% python3 -q
>>> import numpy as np
>>> np.set_printoptions(precision=2, suppress=True, linewidth=160)
>>> def tidy(a):
...     return np.round(a, 2) + 0
... 
>>> X = np.load("a.npy")
>>> X
array([[-3,  0,  0,  0,  0,  0,  0,  0,  0,  0,  0,  0],
       [ 0,  2,  0,  0,  0,  0,  0,  0,  0,  0,  0,  0],
       [ 0,  0, -2,  0,  0,  0,  0,  0,  0,  0,  0,  0],
       [ 0,  0,  0,  2,  0,  0,  0,  0,  0,  0,  0,  0],
       [ 0,  0,  0,  0, -3,  0,  0,  0,  0,  0,  0,  0],
       [ 0,  0,  0,  0,  0, -2,  0,  0,  0,  0,  0,  0],
       [ 0,  0,  0,  0,  0,  0,  1,  0,  0,  0,  0,  0],
       [ 0,  0,  0,  0,  0,  0,  0, -1,  0,  0,  0,  0],
       [ 0,  0,  0,  0,  0,  0,  0,  0,  0,  0,  0,  0],
       [ 0,  0,  0,  0,  0,  0,  0,  0,  0, -1,  0,  0],
       [ 0,  0,  0,  0,  0,  0,  0,  0,  0,  0,  0,  0],
       [ 0,  0,  0,  0,  0,  0,  0,  0,  0,  0,  0, -3]])
>>> # 12 blocks once reordered
>>> left, sig, Vt = np.linalg.svd(X)
>>> evecs = Vt[:(sig > 1e-8).sum()]
>>> rng = np.random.default_rng(7113)
>>> x0 = X[8] + 4 * X[0] + rng.integers(2) * np.eye(12)[2]
>>> x0
array([-12.,   0.,   0.,   0.,   0.,   0.,   0.,   0.,   0.,   0.,   0.,   0.])
>>> np.diag(evecs.T @ evecs)
array([1., 1., 1., 1., 1., 1., 1., 1., 0., 1., 0., 1.])
>>> evecs.T @ evecs
array([[1., 0., 0., 0., 0., 0., 0., 0., 0., 0., 0., 0.],
       [0., 1., 0., 0., 0., 0., 0., 0., 0., 0., 0., 0.],
       [0., 0., 1., 0., 0., 0., 0., 0., 0., 0., 0., 0.],
       [0., 0., 0., 1., 0., 0., 0., 0., 0., 0., 0., 0.],
       [0., 0., 0., 0., 1., 0., 0., 0., 0., 0., 0., 0.],
       [0., 0., 0., 0., 0., 1., 0., 0., 0., 0., 0., 0.],
       [0., 0., 0., 0., 0., 0., 1., 0., 0., 0., 0., 0.],
       [0., 0., 0., 0., 0., 0., 0., 1., 0., 0., 0., 0.],
       [0., 0., 0., 0., 0., 0., 0., 0., 0., 0., 0., 0.],
       [0., 0., 0., 0., 0., 0., 0., 0., 0., 1., 0., 0.],
       [0., 0., 0., 0., 0., 0., 0., 0., 0., 0., 0., 0.],
       [0., 0., 0., 0., 0., 0., 0., 0., 0., 0., 0., 1.]])
>>> np.allclose(evecs.T @ evecs @ x0, x0)
True
>>> B = np.array([[0, -1, 3, -3, -1],
...     [-3, -2, -2, 3, 3],
...     [-3, 2, -3, -3, 0],
...     [0, -2, -3, 3, -3],
...     [0, -3, -1, -3, -1]])
>>> B[-1] = B[0]
>>> m1 = B + 0.02 * np.eye(5)
>>> m1
array([[ 0.02, -1.  ,  3.  , -3.  , -1.  ],
       [-3.  , -1.98, -2.  ,  3.  ,  3.  ],
       [-3.  ,  2.  , -2.98, -3.  ,  0.  ],
       [ 0.  , -2.  , -3.  ,  3.02, -3.  ],
       [ 0.  , -1.  ,  3.  , -3.  , -0.98]])
>>> tidy(np.einsum("ij,ji->", m1, m1))
np.float64(20.88)
>>> tidy(np.linalg.det(2 * m1)), tidy(np.linalg.det(m1))
(np.float64(-68.29), np.float64(-2.13))
>>> np.kron(np.eye(2, dtype=int), m1)
array([[ 0.02, -1.  ,  3.  , -3.  , -1.  ,  0.  , -0.  ,  0.  , -0.  , -0.  ],
       [-3.  , -1.98, -2.  ,  3.  ,  3.  , -0.  , -0.  , -0.  ,  0.  ,  0.  ],
       [-3.  ,  2.  , -2.98, -3.  ,  0.  , -0.  ,  0.  , -0.  , -0.  ,  0.  ],
       [ 0.  , -2.  , -3.  ,  3.02, -3.  ,  0.  , -0.  , -0.  ,  0.  , -0.  ],
       [ 0.  , -1.  ,  3.  , -3.  , -0.98,  0.  , -0.  ,  0.  , -0.  , -0.  ],
       [ 0.  , -0.  ,  0.  , -0.  , -0.  ,  0.02, -1.  ,  3.  , -3.  , -1.  ],
       [-0.  , -0.  , -0.  ,  0.  ,  0.  , -3.  , -1.98, -2.  ,  3.  ,  3.  ],
       [-0.  ,  0.  , -0.  , -0.  ,  0.  , -3.  ,  2.  , -2.98, -3.  ,  0.  ],
       [ 0.  , -0.  , -0.  ,  0.  , -0.  ,  0.  , -2.  , -3.  ,  3.02, -3.  ],
       [ 0.  , -0.  ,  0.  , -0.  , -0.  ,  0.  , -1.  ,  3.  , -3.  , -0.98]])
>>> tidy(np.linalg.det(m1[::-1]))
np.float64(-2.13)
>>> tidy(np.poly(m1))
array([   1.  ,    2.9 ,   -6.24,  -64.63, -105.41,    2.13])
>>> tidy(np.einsum("ii->", m1))
np.float64(-2.9)
>>> tidy(np.linalg.eigvals(m1))
array([ 4.07+0.j  ,  0.02+0.j  , -2.25+0.j  , -2.37+2.45j, -2.37-2.45j])
